$ python3 -q
>>> import numpy as np
>>> np.set_printoptions(precision=3, suppress=True, linewidth=140, legacy="1.25")
>>> def tidy(a):
...     return np.round(a, 3) + 0
... 
>>> M = np.diag(np.array([-6, 1])) + 4 * np.eye(2, k=1) + 4 * np.eye(2, k=-1)
>>> M
array([[-6.,  4.],
       [ 4.,  1.]])
>>> vals, vecs = np.linalg.eig(M)
>>> tidy(np.sort(np.linalg.eigvals(np.linalg.inv(M))))
array([-0.128,  0.355])
>>> x0 = np.array([2, 1])
>>> y = M @ x0
>>> y
array([-8.,  9.])
>>> tidy(np.linalg.solve(M, y))
array([2., 1.])
>>> tidy(np.linalg.solve(M, -3 * y))
array([-6., -3.])
>>> vals, vecs = np.linalg.eigh(M)
>>> np.abs(vecs[:, -1]).round(6).argmax()
1
>>> tidy(np.abs(vecs[:, -1]))
array([0.413, 0.911])
>>> tidy(np.linalg.eigvalsh(M @ M))
array([ 7.925, 61.075])
>>> tidy(vecs @ np.diag(vals) @ vecs.T)
array([[-6.,  4.],
       [ 4.,  1.]])
>>> (vals > 1e-8).sum(), (vals < -1e-8).sum()
(1, 1)
>>> tidy(vals)
array([-7.815,  2.815])
>>> tidy(np.linalg.eigvalsh(M + 4 * np.eye(2)))
array([-3.815,  6.815])
>>> vals.sum(), np.trace(M)
(-5.0, -5.0)
>>> r0, v = M[1], M[0]
>>> r0 @ r0
17.0
>>> p = (r0 @ v) / (r0 @ r0) * r0
>>> np.outer(r0, v)
array([[-24.,  16.],
       [ -6.,   4.]])
>>> tidy((v - p) @ r0)
0.0
>>> tidy(np.linalg.norm(r0 + v) ** 2 + np.linalg.norm(r0 - v) ** 2)
138.0
>>> A = np.loadtxt("mat.csv", delimiter=",")
>>> A
array([[  1.5  ,   1.2  ,  -0.4  ,  -1.988],
       [ -1.2  ,  -1.2  ,  -0.8  ,  -3.975],
       [ -0.2  ,   1.7  ,   0.   ,   0.007],
       [  0.4  ,   0.1  ,   0.7  ,   3.513],
       [  0.5  ,  -0.5  ,   0.1  ,   0.508],
       [  0.   ,   1.   ,   0.9  ,   4.509],
       [ -0.3  ,  -0.1  ,   0.8  ,   4.012],
       [  0.3  ,   1.1  ,   0.9  ,   4.521],
       [  0.   ,   1.2  ,  -2.4  , -12.026],
       [  0.9  ,  -0.7  ,   0.8  ,   3.993],
       [  1.   ,   1.3  ,   0.9  ,   4.512],
       [  2.7  ,   0.2  ,  -0.1  ,  -0.511],
       [ -0.4  ,  -1.2  ,  -1.6  ,  -8.003],
       [  2.4  ,  -0.8  ,  -1.7  ,  -8.501],
       [ -0.1  ,   0.6  ,  -1.6  ,  -8.023],
       [  2.   ,   0.   ,  -1.2  ,  -6.004],
       [ -0.3  ,   0.   ,   0.2  ,   1.008],
       [ -1.5  ,  -2.   ,   2.   ,   9.97 ],
       [  0.6  ,   1.2  ,   1.1  ,   5.479],
       [  0.3  ,   0.2  ,  -0.9  ,  -4.463],
       [ -0.3  ,   0.3  ,   1.   ,   4.99 ]])
>>> cen = A - A.mean(axis=0)
>>> U, sv, vt = np.linalg.svd(cen, full_matrices=False)
>>> np.searchsorted(np.cumsum(sv ** 2) / (sv ** 2).sum(), 0.9) + 1
1
>>> tidy((sv ** 2).sum() ** 2 / (sv ** 4).sum())
1.117
>>> (np.sign(U[:, 0]) == np.sign(U[0, 0])).astype(int)
array([1, 1, 0, 0, 0, 0, 0, 0, 1, 0, 0, 1, 1, 1, 1, 1, 0, 0, 0, 1, 0])
>>> tidy(cen.mean(axis=0))
array([0., 0., 0., 0.])
>>> X = np.array([[2, 2, 2, 2, 2],
...     [2, 4, 4, 4, 4],
...     [2, 4, 6, 6, 6],
...     [2, 4, 6, 8, 8],
...     [2, 4, 6, 8, 10]])
>>> x0 = np.array([2, 1, -2, 1, -1])
>>> y = X @ x0
>>> b, lr = np.zeros(5), 1 / np.linalg.norm(X, 2) ** 2
>>> for i in range(15):
...     b -= lr * X.T @ (X @ b - y)
...     if i % 5 == 0: print(i, round(np.linalg.norm(X @ b - y), 3))
... 
0 4.352
5 4.15
10 3.965
>>> tidy(np.linalg.cond(X))
45.455
>>> E = np.array([[0.0, 4.0, 0.0, 0.0, 0.0],
...     [4.0, 1.0, 4.0, 0.0, 0.0],
...     [0.0, 4.0, 3.0, 4.0, 0.0],
...     [0.0, 0.0, 4.0, -3.0, 4.0],
...     [0.0, 0.0, 0.0, 4.0, -2.0]])
>>> E
array([[ 0.,  4.,  0.,  0.,  0.],
       [ 4.,  1.,  4.,  0.,  0.],
       [ 0.,  4.,  3.,  4.,  0.],
       [ 0.,  0.,  4., -3.,  4.],
       [ 0.,  0.,  0.,  4., -2.]])
>>> x0 = np.array([1, -2, -3, -2, 3])
>>> y = E @ x0
>>> b, lr = np.zeros(5), 1 / np.linalg.norm(E, 2) ** 2
>>> for i in range(6):
...     b -= lr * E.T @ (E @ b - y)
...     if i % 1 == 0: print(i, round(np.linalg.norm(E @ b - y), 3))
... 
0 1.895
1 1.283
2 1.073
3 0.903
4 0.762
5 0.646
>>> tidy(b)
array([-0.528, -2.092, -1.504, -2.996,  0.835])
>>> tidy(np.linalg.cond(E))
203.942
>>> U, sv, vt = np.linalg.svd(E, full_matrices=False)
>>> tidy(U.T @ E @ vt.T)
array([[7.952, 0.   , 0.   , 0.   , 0.   ],
       [0.   , 7.721, 0.   , 0.   , 0.   ],
       [0.   , 0.   , 4.3  , 0.   , 0.   ],
       [0.   , 0.   , 0.   , 3.109, 0.   ],
       [0.   , 0.   , 0.   , 0.   , 0.039]])
>>> tidy(np.sqrt((sv ** 2).sum())), tidy(np.linalg.norm(E))
(12.288, 12.288)
>>> vals, vecs = np.linalg.eigh(E)
>>> tidy(vecs @ np.diag(vals) @ vecs.T)
array([[ 0.,  4.,  0.,  0.,  0.],
       [ 4.,  1.,  4.,  0.,  0.],
       [ 0.,  4.,  3.,  4.,  0.],
       [ 0.,  0.,  4., -3.,  4.],
       [ 0.,  0.,  0.,  4., -2.]])
>>> tidy(np.linalg.svd(E, compute_uv=False))
array([7.952, 7.721, 4.3  , 3.109, 0.039])
>>> tidy(vecs.T @ vecs)
array([[1., 0., 0., 0., 0.],
       [0., 1., 0., 0., 0.],
       [0., 0., 1., 0., 0.],
       [0., 0., 0., 1., 0.],
       [0., 0., 0., 0., 1.]])
>>> (vals > 1e-8).sum(), (vals < -1e-8).sum()
(2, 3)
>>> tidy(np.linalg.eigvalsh(E @ E))
array([ 0.002,  9.664, 18.492, 59.614, 63.228])
>>> np.abs(vecs[:, -1]).round(6).argmax()
2
>>> tidy(vecs.T @ E @ vecs)
array([[-7.721,  0.   ,  0.   ,  0.   ,  0.   ],
       [ 0.   , -4.3  ,  0.   ,  0.   ,  0.   ],
       [ 0.   ,  0.   , -0.039,  0.   ,  0.   ],
       [ 0.   ,  0.   ,  0.   ,  3.109,  0.   ],
       [ 0.   ,  0.   ,  0.   ,  0.   ,  7.952]])
>>> np.unique(vals.round(6) + 0, return_counts=True)[1]
array([1, 1, 1, 1, 1])
>>> tidy(np.abs(vecs[:, -1]))
array([0.286, 0.568, 0.701, 0.3  , 0.121])
>>> M2 = np.array([[1, 0], [0, 1], [0, 0], [0, 1]])
>>> Z = np.array([[2, 3, 1], [1, 0, 3]])
>>> J = M2 @ Z
>>> J
array([[2, 3, 1],
       [1, 0, 3],
       [0, 0, 0],
       [1, 0, 3]])
>>> # rows and columns are dependent
>>> Z = A[[7, 11]].astype(float)
>>> for _ in range(6):
...     z = np.linalg.norm(A[:, None] - Z, axis=-1).argmin(axis=1)
...     Z = np.array([A[z == j].mean(axis=0) for j in range(2)])
... 
>>> z
array([1, 1, 0, 0, 0, 0, 0, 0, 1, 0, 0, 0, 1, 1, 1, 1, 0, 0, 0, 1, 0])
>>> np.bincount(z)
array([13,  8])
>>> m1 = np.load("test10.npy")
>>> m1
array([[-1.,  0., -2.,  0., -2.,  0.],
       [ 0., -1.,  0., -2.,  0., -2.],
       [-2.,  0., -1.,  0., -2.,  0.],
       [ 0., -2.,  0., -1.,  0., -2.],
       [-2.,  0., -2.,  0., -1.,  0.],
       [ 0., -2.,  0., -2.,  0., -1.]])
>>> # equal to its transpose
>>> tidy(np.fft.fft(m1[0]))
array([-5.+0.j,  1.+0.j,  1.+0.j, -5.+0.j,  1.+0.j,  1.+0.j])
>>> np.allclose(m1 @ m1.T, m1.T @ m1)
True
>>> (m1 @ m1)[0]
array([9., 0., 8., 0., 8., 0.])
>>> tidy(np.sort(np.abs(np.fft.fft(m1[0])))), tidy(np.sort(np.linalg.svd(m1, compute_uv=False)))
(array([1., 1., 1., 1., 5., 5.]), array([1., 1., 1., 1., 5., 5.]))
